% python3 -q
>>> import numpy as np
>>> from numpy import linalg as LA
>>> np.set_printoptions(precision=1, suppress=True, linewidth=160)
>>> def rnd(a):
...     return np.round(a, 1) + 0
... 
>>> feats = np.loadtxt("data.csv", delimiter=",")
>>> feats
array([[0., 0., 0., 0., 1., 0., 0., 0., 0., 0., 0., 0., 0., 0.],
       [0., 0., 0., 0., 0., 0., 1., 0., 0., 0., 0., 0., 0., 0.],
       [0., 0., 0., 0., 0., 1., 0., 0., 0., 0., 0., 0., 0., 0.],
       [0., 0., 0., 0., 0., 0., 0., 1., 0., 0., 0., 0., 0., 0.],
       [0., 0., 0., 1., 0., 0., 0., 0., 0., 0., 0., 0., 0., 0.],
       [0., 0., 0., 0., 0., 0., 0., 0., 0., 0., 0., 0., 1., 0.],
       [0., 0., 0., 0., 0., 0., 0., 0., 1., 0., 0., 0., 0., 0.],
       [0., 0., 0., 0., 0., 0., 0., 0., 0., 0., 0., 0., 0., 1.],
       [0., 0., 0., 0., 0., 0., 0., 0., 0., 0., 0., 1., 0., 0.],
       [0., 0., 1., 0., 0., 0., 0., 0., 0., 0., 0., 0., 0., 0.],
       [1., 0., 0., 0., 0., 0., 0., 0., 0., 0., 0., 0., 0., 0.],
       [0., 0., 0., 0., 0., 0., 0., 0., 0., 0., 1., 0., 0., 0.],
       [0., 1., 0., 0., 0., 0., 0., 0., 0., 0., 0., 0., 0., 0.],
       [0., 0., 0., 0., 0., 0., 0., 0., 0., 1., 0., 0., 0., 0.]])
>>> u = np.array([-1, 2, -1, 0, 5, 4, -4, -4, -4, -2, -5, 1, 5, 0])
>>> A2 = feats + np.outer(u, np.eye(14)[2])
>>> rnd(LA.det(A2) / LA.det(feats)), rnd(1 + LA.solve(feats, u)[2])
(np.float64(-1.0), np.float64(-1.0))
>>> LA.matrix_rank(LA.inv(A2) - LA.inv(feats), tol=1e-8)
np.int64(1)
>>> F = np.load("block10.npy")
>>> rnd(F)
array([[  0. ,   0. ,   0. ,  -5.6,   0.5,   0.3,   1.4,   0.5],
       [  0.2,  -0.2,   0.2,  10. ,  -0.9,   0.2,  -5.8,   0.3],
       [  0.2,  -1.1,   0.1,  -8.3,  -0.2,  -0.1,  -1.5,   0.9],
       [  0.1,  -0.4,  -0.1,   5.9,  -0.2,   0.2,  -1.4,  -0.8],
       [  0. ,   0.8,  -0.1,  -6.7,   0.4,   0. ,   2.3,  -0.7],
       [  0. ,   0.4,   0.3,  -7.5,  -0.1,   0. ,  11.3,   3.1],
       [  0.1,  -1. ,   0. ,   8.3,   0.2,  -0.3,   5. ,  -0.2],
       [ -0.1,   1.1,  -0.1,  -4.5,   0.3,   0.1, -25.3,   3.1],
       [  0. ,   0.5,   0.3,  -2.7,   1.4,   0. ,  13.9,   0.4],
       [  0. ,   2.6,  -0.1,  -0.6,  -1.1,  -0.1, -15.6,   0.8]])
>>> u, v = F[1], F[2]
>>> rnd(u @ u)
np.float64(134.2)
>>> p = (u @ v) / (u @ u) * u
>>> rnd(v - p)
array([ 0.3, -1.2,  0.2, -2.8, -0.6,  0. , -4.7,  1. ])
>>> LA.matrix_rank(np.outer(u, v))
np.int64(1)
>>> rnd(LA.norm(u + v) ** 2 + LA.norm(u - v) ** 2)
np.float64(414.2)
>>> rnd(np.outer(u, v))
array([[  0. ,  -0.2,   0. ,  -1.5,   0. ,   0. ,  -0.3,   0.2],
       [  0. ,   0.2,   0. ,   1.5,   0. ,   0. ,   0.3,  -0.2],
       [  0. ,  -0.2,   0. ,  -1.6,   0. ,   0. ,  -0.3,   0.2],
       [  1.8, -11.4,   1.4, -82.5,  -1.7,  -1.3, -15.1,   8.6],
       [ -0.2,   1. ,  -0.1,   7.1,   0.1,   0.1,   1.3,  -0.7],
       [  0. ,  -0.2,   0. ,  -1.4,   0. ,   0. ,  -0.3,   0.1],
       [ -1.1,   6.7,  -0.8,  48.1,   1. ,   0.8,   8.8,  -5. ],
       [  0.1,  -0.4,   0. ,  -2.6,  -0.1,   0. ,  -0.5,   0.3]])
>>> rnd((v - p) @ u)
np.float64(0.0)
>>> x = np.array([0, 0, 2, 0, 0, 3, 2, 3])
>>> rnd(F @ np.eye(8)[2])
array([ 0. ,  0.2,  0.1, -0.1, -0.1,  0.3,  0. , -0.1,  0.3, -0.1])
>>> np.sign((F @ x).round(6))
array([ 1., -1., -1., -1.,  1.,  1.,  1., -1.,  1., -1.])
>>> LA.norm(F @ x) <= LA.norm(F, 2) * LA.norm(x) + 1e-9
np.True_
>>> rnd(np.einsum("ij,j->i", F, x))
array([  5.2,  -9.8,  -0.5,  -5.1,   2.4,  32.4,   8.7, -41.3,  29.5, -29.1])
>>> rnd((F * x).sum(axis=1))
array([  5.2,  -9.8,  -0.5,  -5.1,   2.4,  32.4,   8.7, -41.3,  29.5, -29.1])
>>> x @ F
Traceback (most recent call last):
  File "<python-input-26>", line 1, in <module>
    x @ F
    ~~^~~
ValueError: matmul: Input operand 1 has a mismatch in its core dimension 0, with gufunc signature (n?,k),(k,m?)->(n?,m?) (size 10 is different from 8)
>>> m1 = 4 * np.eye(10) + np.ones((10, 10))
>>> m1
array([[5., 1., 1., 1., 1., 1., 1., 1., 1., 1.],
       [1., 5., 1., 1., 1., 1., 1., 1., 1., 1.],
       [1., 1., 5., 1., 1., 1., 1., 1., 1., 1.],
       [1., 1., 1., 5., 1., 1., 1., 1., 1., 1.],
       [1., 1., 1., 1., 5., 1., 1., 1., 1., 1.],
       [1., 1., 1., 1., 1., 5., 1., 1., 1., 1.],
       [1., 1., 1., 1., 1., 1., 5., 1., 1., 1.],
       [1., 1., 1., 1., 1., 1., 1., 5., 1., 1.],
       [1., 1., 1., 1., 1., 1., 1., 1., 5., 1.],
       [1., 1., 1., 1., 1., 1., 1., 1., 1., 5.]])
>>> # equal to its transpose
>>> vals, V = LA.eigh(m1)
>>> rnd(np.abs(V[:, -1]))
array([0.3, 0.3, 0.3, 0.3, 0.3, 0.3, 0.3, 0.3, 0.3, 0.3])
>>> rnd(vals)
array([ 4.,  4.,  4.,  4.,  4.,  4.,  4.,  4.,  4., 14.])
>>> rnd(V.T @ m1 @ V)
array([[ 4.,  0.,  0.,  0.,  0.,  0.,  0.,  0.,  0.,  0.],
       [ 0.,  4.,  0.,  0.,  0.,  0.,  0.,  0.,  0.,  0.],
       [ 0.,  0.,  4.,  0.,  0.,  0.,  0.,  0.,  0.,  0.],
       [ 0.,  0.,  0.,  4.,  0.,  0.,  0.,  0.,  0.,  0.],
       [ 0.,  0.,  0.,  0.,  4.,  0.,  0.,  0.,  0.,  0.],
       [ 0.,  0.,  0.,  0.,  0.,  4.,  0.,  0.,  0.,  0.],
       [ 0.,  0.,  0.,  0.,  0.,  0.,  4.,  0.,  0.,  0.],
       [ 0.,  0.,  0.,  0.,  0.,  0.,  0.,  4.,  0.,  0.],
       [ 0.,  0.,  0.,  0.,  0.,  0.,  0.,  0.,  4.,  0.],
       [ 0.,  0.,  0.,  0.,  0.,  0.,  0.,  0.,  0., 14.]])
>>> rnd(LA.eigvalsh(m1 + -3 * np.eye(10)))
array([ 1.,  1.,  1.,  1.,  1.,  1.,  1.,  1.,  1., 11.])
>>> rnd(V @ np.diag(vals) @ V.T)
array([[5., 1., 1., 1., 1., 1., 1., 1., 1., 1.],
       [1., 5., 1., 1., 1., 1., 1., 1., 1., 1.],
       [1., 1., 5., 1., 1., 1., 1., 1., 1., 1.],
       [1., 1., 1., 5., 1., 1., 1., 1., 1., 1.],
       [1., 1., 1., 1., 5., 1., 1., 1., 1., 1.],
       [1., 1., 1., 1., 1., 5., 1., 1., 1., 1.],
       [1., 1., 1., 1., 1., 1., 5., 1., 1., 1.],
       [1., 1., 1., 1., 1., 1., 1., 5., 1., 1.],
       [1., 1., 1., 1., 1., 1., 1., 1., 5., 1.],
       [1., 1., 1., 1., 1., 1., 1., 1., 1., 5.]])
>>> (vals > 1e-8).sum(), (vals < -1e-8).sum()
(np.int64(10), np.int64(0))
